$ python3 -q
>>> import numpy as np
>>> import numpy.linalg as la
>>> np.set_printoptions(precision=2, suppress=True, linewidth=140, legacy="1.25")
>>> M = np.load("data.npy")
>>> M
array([[-0.48, -0.2 ,  0.84, -0.13],
       [ 0.  , -0.14,  0.12,  0.98],
       [-0.87,  0.27, -0.42,  0.09],
       [ 0.14,  0.93,  0.32,  0.09]])
>>> vec = np.array([-4, -7, -7, -8])
>>> a = np.maximum(M @ vec, 0)
>>> a
array([0.  , 0.  , 3.79, 0.  ])
>>> np.flatnonzero(a > 1e-9)
array([2])
>>> (M + M.T) / 2
array([[-0.48, -0.1 , -0.01,  0.01],
       [-0.1 , -0.14,  0.2 ,  0.96],
       [-0.01,  0.2 , -0.42,  0.2 ],
       [ 0.01,  0.96,  0.2 ,  0.09]])
>>> (M - M.T) / 2
array([[ 0.  , -0.1 ,  0.85, -0.14],
       [ 0.1 ,  0.  , -0.07,  0.03],
       [-0.85,  0.07,  0.  , -0.11],
       [ 0.14, -0.03,  0.11,  0.  ]])
>>> M @ M
array([[-0.52,  0.22, -0.82, -0.07],
       [ 0.03,  0.97,  0.24, -0.04],
       [ 0.79,  0.11, -0.5 ,  0.35],
       [-0.33,  0.01,  0.13,  0.93]])
>>> np.round(np.abs(la.eigvals(M)).max(), 2)
1.0
>>> np.round(la.norm(M, 1), 2), np.round(la.norm(M, np.inf), 2)
(1.7, 1.66)
>>> round(la.norm(M, "nuc"), 2)
4.0
>>> la.norm(M, axis=1).argmax()
0
>>> U, sig, VT = la.svd(M, full_matrices=False)
>>> print(np.round(U.T @ M @ VT.T, 2) + 0)
[[1. 0. 0. 0.]
 [0. 1. 0. 0.]
 [0. 0. 1. 0.]
 [0. 0. 0. 1.]]
>>> np.round(U.T @ U, 2) + 0
array([[1., 0., 0., 0.],
       [0., 1., 0., 0.],
       [0., 0., 1., 0.],
       [0., 0., 0., 1.]])
>>> sig / sig[0]
array([1., 1., 1., 1.])
>>> np.cumsum(sig ** 2) / np.sum(sig ** 2)
array([0.25, 0.5 , 0.75, 1.  ])
>>> np.round(np.poly(M), 2) + 0
array([ 1.  ,  0.94,  0.  , -0.94, -1.  ])
>>> np.round(la.det(2 * M), 2), round(float(la.det(M)), 2)
(-16.0, -1.0)
>>> print(la.eigvals(M))
[-0.47+0.88j -0.47-0.88j -1.  +0.j    1.  +0.j  ]
>>> E = np.loadtxt("a.csv", delimiter=",")
>>> print(E)
[[ 0.57 -0.63  0.35  0.09]
 [-0.63  0.6  -1.07  0.48]
 [ 0.35 -1.07 -0.28 -0.32]
 [ 0.09  0.48 -0.32  1.11]]
>>> round(np.abs(E).max(), 2)
1.11
>>> E.mean(axis=0)
array([ 0.09, -0.15, -0.33,  0.34])
>>> np.unravel_index(np.abs(E).argmax(), E.shape)
(3, 3)
>>> E.sum(axis=0)
array([ 0.38, -0.62, -1.32,  1.35])
>>> def softmax(z):
...     e = np.exp(z - z.max(axis=-1, keepdims=True))
...     return e / e.sum(axis=-1, keepdims=True)
... 
>>> softmax(E[0])
array([0.37, 0.11, 0.29, 0.23])
>>> print(softmax(E[0] + -1))
[0.37 0.11 0.29 0.23]
>>> scores = E @ E.T / np.sqrt(4)
>>> print(softmax(scores + np.triu(np.full(scores.shape, -np.inf), 1)))
[[1.   0.   0.   0.  ]
 [0.17 0.83 0.   0.  ]
 [0.35 0.17 0.49 0.  ]
 [0.16 0.32 0.13 0.4 ]]
>>> print(softmax(scores).round(6).argmax(axis=1))
[0 1 2 3]
